% ipython --no-banner

In [1]: import numpy as np

In [2]: import numpy.linalg as la

In [3]: np.set_printoptions(precision=3, suppress=True, linewidth=200, floatmode="fixed")

In [4]: u = np.array([2, 0, 0, 1])

In [5]: g = np.array([0, 3, 2, 3, 3, 3])

In [6]: feats = np.outer(u, g)

In [7]: feats
Out[7]: 
array([[0, 6, 4, 6, 6, 6],
       [0, 0, 0, 0, 0, 0],
       [0, 0, 0, 0, 0, 0],
       [0, 3, 2, 3, 3, 3]])

In [8]: # column 3 repeats column 1

In [9]: left, s, Vh = la.svd(feats)

In [10]: s.round(3) + 0
Out[10]: array([14.142,  0.000,  0.000,  0.000])

In [11]: np.argmax(s[:-1] / (s[1:] + 1e-6)) + 1
Out[11]: np.int64(1)

In [12]: A2 = left[:, :1] @ np.diag(s[:1]) @ Vh[:1]

In [13]: A2
Out[13]: 
array([[0.000, 6.000, 4.000, 6.000, 6.000, 6.000],
       [0.000, 0.000, 0.000, 0.000, 0.000, 0.000],
       [0.000, 0.000, 0.000, 0.000, 0.000, 0.000],
       [0.000, 3.000, 2.000, 3.000, 3.000, 3.000]])

In [14]: la.matrix_rank(feats, rtol=0.05)
Out[14]: np.int64(1)

In [15]: left, s, Vh = la.svd(feats)

In [16]: V = Vh[:(s > 1e-8).sum()]

In [17]: rng = np.random.default_rng(27)

In [18]: x0 = feats[3] + -2 * feats[0] + rng.integers(2) * np.eye(6)[1]

In [19]: x0
Out[19]: array([ 0.000, -9.000, -6.000, -9.000, -9.000, -9.000])

In [20]: la.matrix_rank(np.vstack([feats, x0]))
Out[20]: np.int64(1)

In [21]: np.round(la.norm(x0 - V.T @ V @ x0), 3)
Out[21]: np.float64(0.0)

In [22]: np.unique(feats.round(6), axis=0).shape
Out[22]: (3, 6)

In [23]: round(float(np.trace(la.pinv(feats) @ feats)), 3)
Out[23]: 1.0

In [24]: feats @ la.pinv(feats) @ feats
Out[24]: 
array([[0.000, 6.000, 4.000, 6.000, 6.000, 6.000],
       [0.000, 0.000, 0.000, 0.000, 0.000, 0.000],
       [0.000, 0.000, 0.000, 0.000, 0.000, 0.000],
       [0.000, 3.000, 2.000, 3.000, 3.000, 3.000]])

In [25]: la.inv(feats)
LinAlgError: Last 2 dimensions of the array must be square


In [26]: theta = np.radians(120)

In [27]: R = np.eye(6)

In [28]: R[0, 0] = R[4, 4] = np.cos(theta)

In [29]: R[0, 4], R[4, 0] = -np.sin(theta), np.sin(theta)

In [30]: R
Out[30]: 
array([[-0.500,  0.000,  0.000,  0.000, -0.866,  0.000],
       [ 0.000,  1.000,  0.000,  0.000,  0.000,  0.000],
       [ 0.000,  0.000,  1.000,  0.000,  0.000,  0.000],
       [ 0.000,  0.000,  0.000,  1.000,  0.000,  0.000],
       [ 0.866,  0.000,  0.000,  0.000, -0.500,  0.000],
       [ 0.000,  0.000,  0.000,  0.000,  0.000,  1.000]])

In [31]: A2 = feats @ R.T

In [32]: A2
Out[32]: 
array([[-5.196,  6.000,  4.000,  6.000, -3.000,  6.000],
       [ 0.000,  0.000,  0.000,  0.000,  0.000,  0.000],
       [ 0.000,  0.000,  0.000,  0.000,  0.000,  0.000],
       [-2.598,  3.000,  2.000,  3.000, -1.500,  3.000]])

In [33]: np.allclose(la.norm(feats, axis=1), la.norm(A2, axis=1))
Out[33]: True

In [34]: J = np.load("layer12.npy")

In [35]: J
Out[35]: 
array([[ 2,  2,  2,  2,  2,  2],
       [ 2,  4,  4,  4,  4,  4],
       [ 2,  4,  6,  6,  6,  6],
       [ 2,  4,  6,  8,  8,  8],
       [ 2,  4,  6,  8, 10, 10],
       [ 2,  4,  6,  8, 10, 12]])

In [36]: # symmetric, so the eigenvalues are real

In [37]: x0 = np.ones(6)

In [38]: for _ in range(4):
    ...:     x0 = J @ x0
    ...:     x0 /= la.norm(x0)
    ...:     print(round(x0 @ J @ x0, 3))
    ...: 
34.37
34.413
34.414
34.414

In [39]: x0
Out[39]: array([0.133, 0.258, 0.368, 0.457, 0.519, 0.551])

In [40]: O, R = la.qr(J)

In [41]: np.trace(O @ O.T)
Out[41]: np.float64(6.0)

In [42]: np.abs(np.diag(R))
Out[42]: array([4.899, 1.826, 1.789, 1.732, 1.633, 1.414])

In [43]: O @ R
Out[43]: 
array([[ 2.000,  2.000,  2.000,  2.000,  2.000,  2.000],
       [ 2.000,  4.000,  4.000,  4.000,  4.000,  4.000],
       [ 2.000,  4.000,  6.000,  6.000,  6.000,  6.000],
       [ 2.000,  4.000,  6.000,  8.000,  8.000,  8.000],
       [ 2.000,  4.000,  6.000,  8.000, 10.000, 10.000],
       [ 2.000,  4.000,  6.000,  8.000, 10.000, 12.000]])

In [44]: round(float(abs(R[0, 0])), 3), round(la.norm(J[:, 0]), 3)
Out[44]: (4.899, np.float64(4.899))

In [45]: np.allclose(R.T @ R, J.T @ J)
Out[45]: True

In [46]: low = la.cholesky(J)

In [47]: J / np.sqrt(np.outer(np.diag(J), np.diag(J)))
Out[47]: 
array([[1.000, 0.707, 0.577, 0.500, 0.447, 0.408],
       [0.707, 1.000, 0.816, 0.707, 0.632, 0.577],
       [0.577, 0.816, 1.000, 0.866, 0.775, 0.707],
       [0.500, 0.707, 0.866, 1.000, 0.894, 0.816],
       [0.447, 0.632, 0.775, 0.894, 1.000, 0.913],
       [0.408, 0.577, 0.707, 0.816, 0.913, 1.000]])

In [48]: data = np.loadtxt("case3.csv", delimiter=",")

In [49]: data
Out[49]: 
array([[ -3.313,   7.349,  -0.044,   2.297,   0.828],
       [ -9.598,  -1.409,  -9.067,  -5.726,  -6.480],
       [ -1.586,   7.897,  -2.493,   2.535,  -0.315],
       [-11.321,  -4.942, -11.272,  -8.202,  -9.366],
       [ -7.842,  -1.452,  -3.785,   1.097,  -6.940],
       [ -8.286,  -0.300,  -2.667,   2.383,  -5.605],
       [ -6.866,   3.486,  -2.078,  -2.197,  -1.084],
       [ -1.510,   5.884,   4.049,   5.470,  -0.456],
       [ -5.294,   5.146,  -0.939,   1.021,  -0.526],
       [ -0.039,   9.658,   6.575,   9.499,   2.450],
       [ -5.846,  -0.318,  -2.784,   1.329,  -6.269],
       [ -3.709,   6.421,   0.247,   3.647,  -0.153],
       [ -3.771,   9.658,  -2.387,   3.411,   1.937],
       [ -6.022,   6.445,   0.185,   1.304,   1.325],
       [ -0.698,  10.823,   6.293,   7.426,   4.239],
       [ -9.644,   3.307,  -5.930,  -3.884,  -1.300],
       [ -6.023,   0.373,   0.873,   1.100,  -4.052],
       [ -2.277,  10.520,   6.199,   5.839,   4.923],
       [ -2.096,  10.374,   3.283,   8.823,   2.758],
       [ -6.936,   1.796,  -5.167,   0.946,  -4.720]])

In [50]: A2 = np.c_[data[:, :1] @ np.array([[-2]]), np.array([1, 2, 1, 2, 1, 0, 2, 0, 3, 1, 3, 1, 2, 1, 3, 3, 2, 1, 1, 1])]

In [51]: A2
Out[51]: 
array([[ 6.626,  1.000],
       [19.196,  2.000],
       [ 3.172,  1.000],
       [22.642,  2.000],
       [15.684,  1.000],
       [16.572,  0.000],
       [13.732,  2.000],
       [ 3.020,  0.000],
       [10.588,  3.000],
       [ 0.078,  1.000],
       [11.692,  3.000],
       [ 7.418,  1.000],
       [ 7.542,  2.000],
       [12.044,  1.000],
       [ 1.396,  3.000],
       [19.288,  3.000],
       [12.046,  2.000],
       [ 4.554,  1.000],
       [ 4.192,  1.000],
       [13.872,  1.000]])

In [52]: np.round(la.lstsq(data, A2[:, 0])[0], 3) + 0
Out[52]: array([-2.000,  0.000,  0.000,  0.000,  0.000])

In [53]: la.norm(la.qr(data)[0].T @ A2, axis=0) ** 2 / ((A2 ** 2).sum(axis=0) + 1e-12)
Out[53]: array([1.000, 0.794])
